% python3 -q
>>> import numpy as np
>>> np.set_printoptions(suppress=True, linewidth=200)
>>> tidy = lambda a: np.round(a, 1) + 0
>>> arr = np.load("sample5.npy")
>>> print(arr)
[[-0.1  0.1  0. ]
 [ 3.9  4.1 -1.2]
 [-0.7 -0.1  0.6]
 [ 0.3  0.2 -0.1]
 [ 3.9  4.1 -1.2]
 [-2.5 -3.3  1.1]
 [ 1.5  1.4 -0.3]
 [-6.9 -7.1  2.2]
 [-2.1 -1.6  0.9]
 [ 0.  -0.5  0. ]
 [ 1.4  1.3 -0.1]
 [ 2.2  3.  -0.8]
 [ 1.9  2.8 -0.1]
 [ 1.4  1.5  0. ]
 [-0.2 -0.1  0. ]
 [-5.2 -5.   0.7]
 [-0.2  0.2  0.1]
 [-0.9 -1.1  0.1]
 [-9.2 -9.3  2.3]
 [ 5.1  5.7 -1.1]
 [-1.  -0.5  0.4]
 [-1.2 -0.7  0.4]
 [ 3.6  3.5 -0.5]
 [ 3.5  3.6 -1. ]
 [-1.6 -2.   0.6]
 [-3.1 -2.5  0.8]
 [-2.2 -2.   0.2]
 [ 2.4  1.9 -0.6]
 [-3.4 -3.3  1.5]
 [ 2.5  2.9 -0.6]
 [-5.  -5.   1. ]
 [ 0.   0.1 -0.7]
 [-4.7 -5.1  1. ]]
>>> # row 4 repeats row 1
>>> print(tidy(np.linalg.norm(arr, 2) / np.linalg.norm(arr)))
1.0
>>> print([round(float(x), 1) for x in np.linalg.svd(arr, compute_uv=False)[:3]])
[27.5, 1.8, 1.5]
>>> print(round(np.log10(np.linalg.cond(arr))))
1
>>> print(np.argsort(-np.linalg.norm(arr, axis=0).round(6), kind="stable")[:3])
[1 0 2]
>>> D = np.linalg.norm(arr[:, None] - arr[None], axis=-1)
>>> print(D.mean(axis=1).argmax())
18
>>> print(D[12].round(6).argsort(kind="stable")[:4])
[12 11 29 27]
>>> print(np.flatnonzero(D[12] < D.mean() / 2))
[ 1  4  6 10 11 12 13 22 23 27 29]
>>> print(tidy(np.linalg.norm(arr, axis=1)))
[ 0.1  5.8  0.9  0.4  5.8  4.3  2.1 10.1  2.8  0.5  1.9  3.8  3.4  2.1  0.2  7.2  0.3  1.4 13.3  7.7  1.2  1.4  5.   5.1  2.6  4.1  3.   3.1  5.   3.9  7.1  0.7  7. ]
>>> print(D.shape)
(33, 33)
>>> Z = arr[[0, 6]].astype(float)
>>> for _ in range(4):
...     labels = np.linalg.norm(arr[:, None] - Z, axis=-1).argmin(axis=1)
...     Z = np.array([arr[labels == j].mean(axis=0) for j in range(2)])
... 
>>> print(labels)
[0 1 0 0 1 0 1 0 0 0 1 1 1 1 0 0 0 0 0 1 0 0 1 1 0 0 0 1 0 1 0 0 0]
>>> print(tidy(Z[1] - Z[0]))
[ 5.2  5.3 -1.2]
>>> m1 = np.array([[-0.6, 1.1, 0.7, 1.3, 1.4, -1.8, -0.2, 1.3],
...     [-2.1, -1.7, -0.9, -0.8, 1.5, 0.2, 0.8, 1.1],
...     [0.7, 0.7, 3.5, -1.5, -1.3, -0.3, -0.3, 1.2],
...     [0.6, -0.6, 0.7, -0.8, -0.9, 0.0, -2.3, -1.9],
...     [-0.8, 0.1, 0.1, 1.7, -0.5, 2.4, 0.7, 0.4]])
>>> print(m1)
[[-0.6  1.1  0.7  1.3  1.4 -1.8 -0.2  1.3]
 [-2.1 -1.7 -0.9 -0.8  1.5  0.2  0.8  1.1]
 [ 0.7  0.7  3.5 -1.5 -1.3 -0.3 -0.3  1.2]
 [ 0.6 -0.6  0.7 -0.8 -0.9  0.  -2.3 -1.9]
 [-0.8  0.1  0.1  1.7 -0.5  2.4  0.7  0.4]]
>>> other = np.array([[0, 0, 0],
...     [1, 1, 0],
...     [2, 0, 0],
...     [1, 2, 1],
...     [2, 1, 2],
...     [1, 1, 1],
...     [2, 1, 1],
...     [1, 1, 0]])
>>> print(tidy(np.einsum("ij->j", m1)))
[-2.2 -0.4  4.1 -0.1  0.2  0.5 -1.3  2.1]
>>> print(np.vstack([m1, other.T]).shape)
(8, 8)
>>> r0 = np.array([2, 7])
>>> print(tidy(np.correlate(m1[3], m1[0], "full")))
[ 0.8 -0.9 -0.1  0.7 -2.3  2.2 -1.3 -4.8  3.9 -1.7 -6.2 -3.5 -3.9 -0.7  1.1]
>>> print(tidy(np.cross(m1[3, :3], m1[0, :3])))
[-1.2 -0.8  0.3]
>>> rng = np.random.default_rng(17)
>>> other = m1 + rng.integers(-2, 3, (5, 4)) @ rng.integers(-2, 3, (4, 8))
>>> print(tidy(other))
[[ 1.4  8.1  1.7  2.3 -0.6 -3.8  4.8  1.3]
 [-2.1 -3.7  2.1 -2.8  0.5 -3.8  1.8 -0.9]
 [-0.3  0.7  7.5 -1.5  0.7  1.7 -2.3 -5.8]
 [ 0.6 -4.6 -2.3 -0.8 -3.9 -4.  -1.3  4.1]
 [ 0.2  8.1  4.1  1.7  2.5  6.4  1.7 -6.6]]
>>> print(tidy(other - m1))
[[ 2.  7.  1.  1. -2. -2.  5.  0.]
 [ 0. -2.  3. -2. -1. -4.  1. -2.]
 [-1.  0.  4.  0.  2.  2. -2. -7.]
 [ 0. -4. -3.  0. -3. -4.  1.  6.]
 [ 1.  8.  4.  0.  3.  4.  1. -7.]]
>>> r0, g = other[2], other[0]
>>> print(tidy(r0 @ g))
-10.9
>>> p = (r0 @ g) / (r0 @ r0) * r0
>>> print(tidy(p))
[ 0.  -0.1 -0.8  0.2 -0.1 -0.2  0.2  0.6]
>>> print(tidy(g - p))
[ 1.4  8.2  2.5  2.1 -0.5 -3.6  4.6  0.7]
>>> print(tidy(np.linalg.norm(r0 + g) ** 2 + np.linalg.norm(r0 - g) ** 2))
433.3
>>> x = np.array([2, -3, 3, -1, -2, 3, -3, -2])
>>> print((m1 @ x).argmax())
3
>>> print(np.linalg.norm(m1 @ x) <= np.linalg.norm(m1, 2) * np.linalg.norm(x) + 1e-9)
True
>>> print(tidy((m1 * x).sum(axis=1)))
[-13.9  -8.   11.5  18.4   2. ]
>>> print(tidy(m1 @ (2 * x)))
[-27.8 -16.   23.   36.8   4. ]
>>> print(tidy(m1 * x))
[[-1.2 -3.3  2.1 -1.3 -2.8 -5.4  0.6 -2.6]
 [-4.2  5.1 -2.7  0.8 -3.   0.6 -2.4 -2.2]
 [ 1.4 -2.1 10.5  1.5  2.6 -0.9  0.9 -2.4]
 [ 1.2  1.8  2.1  0.8  1.8  0.   6.9  3.8]
 [-1.6 -0.3  0.3 -1.7  1.   7.2 -2.1 -0.8]]
>>> print(tidy(m1 @ np.ones(8)))
[ 3.2 -1.9  2.7 -5.2  4.1]
>>> print(np.sign((m1 @ x).round(6)))
[-1. -1.  1.  1.  1.]
>>> print(tidy(np.einsum("ij,j->i", m1, x)))
[-13.9  -8.   11.5  18.4   2. ]
>>> M = np.loadtxt("test6.csv", delimiter=",")
>>> print(M)
[[3. 1. 0. 0.]
 [2. 1. 0. 0.]
 [0. 0. 3. 1.]
 [0. 0. 2. 1.]]
>>> # 2 groups of indices that never mix
>>> print(np.linalg.matrix_rank(M, rtol=0.1))
2
>>> print([round(float(x), 1) for x in np.linalg.svd(M, compute_uv=False)[:3]])
[3.9, 3.9, 0.3]
>>> print(tidy(np.abs(np.linalg.svd(M)[2][-1])))
[0.  0.  0.4 0.9]
>>> print(np.argsort(-np.linalg.norm(M, axis=0).round(6), kind="stable")[:3])
[0 2 1]
>>> print(round(np.log10(np.linalg.cond(M))))
1
>>> x = np.array([0, 3, 2, 0])
>>> rhs = M @ x
>>> print(rhs)
[3. 3. 6. 4.]
>>> print(tidy(np.linalg.solve(M, M[:, 3])))
[0. 0. 0. 1.]
>>> print(tidy(np.linalg.solve(M, rhs)))
[0. 3. 2. 0.]
>>> Uu, sigma, Vh = np.linalg.svd(M)
>>> print(tidy(sigma))
[3.9 3.9 0.3 0.3]
>>> other = Uu[:, :2] @ np.diag(sigma[:2]) @ Vh[:2]
>>> print(tidy(other))
[[2.9 1.1 0.  0. ]
 [2.1 0.8 0.  0. ]
 [0.  0.  2.9 1.1]
 [0.  0.  2.1 0.8]]
>>> print(np.linalg.matrix_rank(M, rtol=0.05))
4
>>> other = np.linalg.invert(M)
Traceback (most recent call last):
  File "<python-input-65>", line 1, in <module>
    other = np.linalg.invert(M)
            ^^^^^^^^^^^^^^^^
AttributeError: module 'numpy.linalg' has no attribute 'invert'
>>> other = np.linalg.inv(M)
>>> print(tidy(np.linalg.slogdet(M)[0]))
1.0
>>> print(tidy(np.linalg.inv(other)))
[[3. 1. 0. 0.]
 [2. 1. 0. 0.]
 [0. 0. 3. 1.]
 [0. 0. 2. 1.]]
>>> print(tidy(M @ other))
[[1. 0. 0. 0.]
 [0. 1. 0. 0.]
 [0. 0. 1. 0.]
 [0. 0. 0. 1.]]
>>> print(tidy(np.linalg.det(M) * other))
[[ 1. -1.  0.  0.]
 [-2.  3.  0.  0.]
 [ 0.  0.  1. -1.]
 [ 0.  0. -2.  3.]]
>>> print((np.abs(other) > 1e-9).astype(int))
[[1 1 0 0]
 [1 1 0 0]
 [0 0 1 1]
 [0 0 1 1]]
>>> print(tidy(np.linalg.det(M) * np.linalg.det(other)))
1.0
>>> feats = np.loadtxt("dump.csv", delimiter=",")
>>> print(feats)
[[1. 0. 1. 2. 1. 2. 1. 1. 2. 0.]
 [5. 5. 6. 4. 5. 2. 6. 4. 5. 3.]
 [0. 0. 0. 0. 0. 0. 0. 0. 0. 0.]
 [1. 1. 0. 0. 2. 2. 2. 2. 2. 1.]
 [3. 0. 4. 5. 5. 4. 3. 4. 2. 2.]
 [1. 1. 0. 0. 2. 2. 2. 2. 2. 1.]
 [2. 1. 4. 2. 4. 1. 4. 2. 0. 0.]
 [4. 5. 5. 5. 7. 6. 5. 7. 8. 8.]
 [2. 2. 2. 1. 4. 3. 4. 2. 1. 3.]
 [2. 1. 2. 2. 4. 2. 2. 3. 2. 1.]
 [4. 2. 5. 4. 7. 5. 7. 5. 4. 1.]
 [2. 0. 1. 2. 3. 3. 3. 1. 2. 0.]
 [1. 0. 1. 2. 4. 1. 2. 1. 1. 2.]
 [1. 1. 4. 2. 2. 0. 2. 2. 0. 0.]
 [0. 0. 1. 2. 2. 0. 0. 1. 1. 2.]
 [1. 2. 1. 0. 0. 0. 0. 1. 2. 2.]
 [2. 0. 3. 4. 3. 2. 1. 2. 2. 0.]
 [1. 2. 3. 3. 2. 1. 0. 4. 3. 6.]
 [2. 2. 3. 2. 2. 0. 0. 2. 2. 2.]
 [2. 1. 3. 3. 4. 3. 2. 5. 2. 3.]
 [3. 1. 0. 2. 3. 3. 4. 3. 4. 1.]
 [1. 2. 1. 0. 2. 1. 2. 0. 1. 1.]
 [3. 0. 2. 6. 4. 3. 3. 3. 5. 2.]
 [1. 0. 2. 2. 2. 0. 0. 1. 0. 0.]
 [2. 3. 4. 2. 3. 3. 5. 2. 3. 1.]
 [0. 1. 2. 0. 0. 0. 2. 1. 0. 0.]
 [1. 2. 1. 0. 2. 1. 2. 0. 1. 1.]
 [3. 1. 2. 2. 6. 3. 4. 3. 2. 1.]
 [1. 2. 2. 2. 4. 1. 2. 1. 2. 3.]
 [0. 0. 1. 1. 0. 1. 0. 2. 0. 2.]
 [2. 2. 2. 2. 1. 2. 1. 2. 4. 2.]]
>>> print(tidy(np.linalg.norm(m1, "nuc")))
17.0
>>> print(tidy(np.linalg.norm(m1, axis=0)))
[2.5 2.2 3.7 2.8 2.6 3.  2.6 2.8]
>>> print(tidy(np.linalg.norm(m1, 2)))
5.1
>>> print(tidy(np.linalg.norm(m1) ** 2 / np.linalg.norm(m1, 2) ** 2))
2.5
>>> Xs = (feats - feats.mean(axis=0)) / feats.std(axis=0)
>>> print(np.argwhere(np.abs(Xs) > 2))
[[ 1  0]
 [ 1  1]
 [ 1  2]
 [ 1  6]
 [ 7  1]
 [ 7  4]
 [ 7  5]
 [ 7  7]
 [ 7  8]
 [ 7  9]
 [10  4]
 [10  5]
 [10  6]
 [17  9]
 [22  3]]
>>> print(tidy(Xs.std(axis=0)))
[1. 1. 1. 1. 1. 1. 1. 1. 1. 1.]
>>> c = np.linalg.lstsq(np.delete(Xs, 7, axis=1), Xs[:, 7])[0]
>>> print(tidy(1 - np.var(Xs[:, 7] - np.delete(Xs, 7, axis=1) @ c)))
0.9
>>> x = np.array([-3, 2, 1, 1, 0, -2, -2, -1, 0, -2])
>>> rhs = feats @ x
>>> print(tidy(np.linalg.lstsq(feats, rhs)[0]))
[-3.  2.  1.  1.  0. -2. -2. -1.  0. -2.]
>>> print(tidy(np.linalg.solve(feats.T @ feats, feats.T @ rhs)))
[-3.  2.  1.  1.  0. -2. -2. -1.  0. -2.]
>>> print(rhs)
[ -7. -21.   0. -13. -22. -13. -10. -37. -21. -13. -30. -16. -11.  -1.  -2.  -3.  -7. -11.  -3. -19. -24.  -6. -20.   0. -14.  -1.  -6. -22.  -8.  -6. -10.]
>>> try:
...     np.linalg.solve(feats, rhs)
... except np.linalg.LinAlgError as e:
...     print(e)
... 
Last 2 dimensions of the array must be square
>>> rhs = rhs + 0.1 * rng.normal(size=31)
>>> print(tidy(rhs))
[ -7.  -21.2   0.2 -13.2 -22.2 -13.1  -9.9 -36.8 -21.  -13.  -30.  -16.  -11.   -1.1  -2.   -3.   -7.2 -11.   -3.  -18.9 -24.1  -6.1 -20.1   0.1 -14.1  -1.1  -5.9 -22.1  -8.1  -6.  -10. ]
>>> c, *_ = np.linalg.lstsq(feats, rhs)
>>> print(tidy(c))
[-3.   1.9  1.1  0.9  0.  -2.  -2.  -1.   0.1 -2. ]
>>> print(c.round())
[-3.  2.  1.  1.  0. -2. -2. -1.  0. -2.]
>>> print(tidy(feats.T @ (rhs - feats @ c)))
[0. 0. 0. 0. 0. 0. 0. 0. 0. 0.]
>>> C2 = np.cov(feats, rowvar=False)
>>> print(tidy(np.polyfit(feats[:, 6], feats[:, 1], 1)))
[0.4 0.5]
>>> print(C2.shape)
(10, 10)
>>> print(np.argsort(-feats.std(axis=0).round(6), kind="stable"))
[4 6 8 9 3 7 2 5 1 0]
>>> F = np.loadtxt("m.csv", delimiter=",")
>>> print(F)
[[ 0.  0.  0.  0.  0.  0.]
 [ 0.  0.  0.  0.  0.  0.]
 [ 7.  7.  5.  4.  8.  6.]
 [ 1.  1.  0.  1.  2.  0.]
 [ 0.  0.  0.  0.  0.  0.]
 [ 9.  7.  7. 11.  8.  3.]
 [ 0.  0.  0.  0.  0.  0.]
 [ 0.  0.  0.  0.  0.  0.]
 [ 0.  5.  7.  1.  6.  4.]
 [ 8.  9. 11. 10. 10.  7.]
 [ 0.  0.  0.  0.  0.  0.]
 [ 9.  5.  6. 13.  6.  0.]
 [11. 15. 15. 14. 16. 10.]
 [ 0.  0.  0.  0.  0.  0.]]
>>> # row 1 repeats row 0
>>> other = np.c_[F[:, :5] @ np.array([[-3, 1, 0, -1, -8],
...     [-4, -7, 0, 8, -8],
...     [-9, -5, -6, -9, -1],
...     [1, 9, 0, 6, -5],
...     [0, 5, 9, -6, 1]]), np.array([2, 5, -7, -8, 6, -7, 6, 7, 3, 2, -9, 9, -1, 1])]
>>> print(other)
[[   0.    0.    0.    0.    0.    2.]
 [   0.    0.    0.    0.    0.    5.]
 [ -90.    9.   42.  -20. -129.   -7.]
 [  -6.   13.   18.    1.  -19.   -8.]
 [   0.    0.    0.    0.    0.    6.]
 [-107.   64.   30.    2. -182.   -7.]
 [   0.    0.    0.    0.    0.    6.]
 [   0.    0.    0.    0.    0.    7.]
 [ -82.  -31.   12.  -53.  -46.    3.]
 [-149.   30.   24.  -35. -187.    2.]
 [   0.    0.    0.    0.    0.   -9.]
 [ -88.   91.   18.   19. -177.    9.]
 [-214.   37.   54.  -38. -277.   -1.]
 [   0.    0.    0.    0.    0.    1.]]
>>> print(np.linalg.matrix_rank(other))
6
>>> print(tidy(np.linalg.lstsq(F, other[:, 0])[0]))
[-3. -4. -9.  1.  0.  0.]
>>> print(np.linalg.matrix_rank(np.c_[F, other]))
7
>>> print(tidy(np.linalg.norm(np.linalg.qr(F)[0].T @ other, axis=0) ** 2 / ((other ** 2).sum(axis=0) + 1e-12)))
[1.  1.  1.  1.  1.  0.4]
>>> print(tidy(np.linalg.norm(other - F @ np.linalg.lstsq(F, other)[0], axis=0)))
[ 0.   0.   0.   0.   0.  17.4]
